% python3 -q
>>> import numpy as np
>>> from numpy import linalg as LA
>>> np.set_printoptions(suppress=True, linewidth=140)
>>> data = np.loadtxt("layer6.csv", delimiter=",")
>>> print(data)
[[ 0.7  0.1 -1.3  3.6  0.7 -1.7  0.8  0.8  0.4 -0.4]
 [ 0.3  0.2 -0.3  1.   0.5 -0.8 -0.4 -1.5  0.3  1. ]
 [ 0.  -1.3 -0.6  0.2  0.4 -0.2 -0.4  2.   2.8  0.3]
 [-1.9  0.5 -0.7 -9.9 -1.9 -1.6  0.4 -0.4 -1.6  1.3]
 [ 0.9 -0.7  0.1  4.6 -0.4 -0.2 -2.3 -1.5  0.7  0.6]
 [-0.2  1.5  0.3 -0.5 -0.2 -0.5  1.3 -0.6 -1.1 -0.8]
 [ 0.4  2.3 -0.2  2.   0.9  0.4  0.5  0.  -1.  -1.7]
 [ 0.6 -0.5 -0.4  3.4  0.6 -0.5  0.5  0.1  1.5 -0.3]
 [-0.2  0.3 -0.2 -1.2  0.2 -0.2 -0.9  1.1  0.9  0. ]
 [ 2.2  0.2 -1.4 10.6 -0.2  0.7  0.2 -3.2 -1.6 -0.2]
 [ 1.9 -1.1  0.3  9.4 -1.5  0.1  0.   0.6  0.1  0.4]
 [-0.5  0.4 -0.5 -2.4 -0.2 -0.7 -0.7  0.1  0.4 -1. ]
 [-1.3 -0.6 -0.3 -6.2  0.3 -0.1 -0.2 -0.8 -0.4 -2.1]
 [ 0.8 -0.6  0.7  4.1  1.4  0.2 -1.5 -0.1 -0.4 -1.8]
 [ 0.5 -0.2 -1.5  2.4 -2.1  1.  -1.2  1.1 -0.2 -0.4]
 [-1.3  1.1  0.8 -6.7 -2.  -1.8 -0.8  0.4  1.1  0.8]
 [ 0.9 -1.3  0.   5.1  0.7 -1.8  0.4  0.  -0.1  0.1]
 [ 2.   0.8  0.1 10.2  0.1 -0.8 -1.5  0.9  1.5  1.9]]
>>> M2 = np.c_[data[:, :4] @ np.array([[2, 5, 1, 2], [4, 4, 2, 1], [1, 4, 2, 5], [5, 1, 3, 5]]), np.array([1, 2, -2, 0, 1, 1, 0, 2, -2, -1, 1, -2, -1, -2, -2, 2, 1, -1])]
>>> print(M2.round(1))
[[ 18.5   2.3   9.1  13.    1. ]
 [  6.1   2.1   3.1   4.3   2. ]
 [ -4.8  -7.4  -3.2  -3.3  -2. ]
 [-52.  -20.2 -32.  -56.3   0. ]
 [ 22.1   6.7  13.5  24.6   1. ]
 [  3.4   5.7   1.9   0.1   1. ]
 [ 19.8  12.4  10.6  12.1   0. ]
 [ 15.8   2.8   9.   15.7   2. ]
 [ -5.4  -1.8  -3.6  -7.1  -2. ]
 [ 56.8  16.8  31.6  50.6  -1. ]
 [ 46.7  15.7  28.5  51.2   1. ]
 [-11.9  -5.3  -7.9 -15.1  -2. ]
 [-36.3 -16.3 -21.7 -35.7  -1. ]
 [ 20.4   8.5  13.3  25.   -2. ]
 [ 10.7  -1.9   4.3   5.3  -2. ]
 [-30.9  -5.6 -17.6 -31.    2. ]
 [ 22.1   4.4  13.6  26.    1. ]
 [ 58.3  23.8  34.4  56.3  -1. ]]
>>> print(np.round(LA.lstsq(data, M2[:, 0])[0], 1) + 0)
[2. 4. 1. 5. 0. 0. 0. 0. 0. 0.]
>>> print(LA.matrix_rank(M2))
5
>>> print(np.round(LA.norm(LA.qr(data)[0].T @ M2, axis=0) ** 2 / ((M2 ** 2).sum(axis=0) + 1e-12), 1))
[1.  1.  1.  1.  0.7]
>>> M2 = data / LA.norm(data, axis=1, keepdims=True)
>>> C2 = M2 @ M2.T
>>> print(np.argwhere(np.triu(np.abs(C2) > 0.95, 1)))
[[12 17]]
>>> print(np.round(np.degrees(np.arccos(np.clip(C2[0, 3], -1, 1))), 1))
138.6
>>> print((C2 - 2 * np.eye(18)).round(6).argmax(axis=1))
[16  4  8 15 17  6 13 16 11 10 17 12 11 16 10  3 10 10]
>>> print(np.round(LA.norm(M2, axis=1), 1))
[1. 1. 1. 1. 1. 1. 1. 1. 1. 1. 1. 1. 1. 1. 1. 1. 1. 1.]
>>> print(C2[0].round(1))
[ 1.   0.4  0.3 -0.7  0.6 -0.1  0.5  0.9 -0.3  0.7  0.8 -0.5 -0.7  0.6  0.4 -0.7  0.9  0.8]
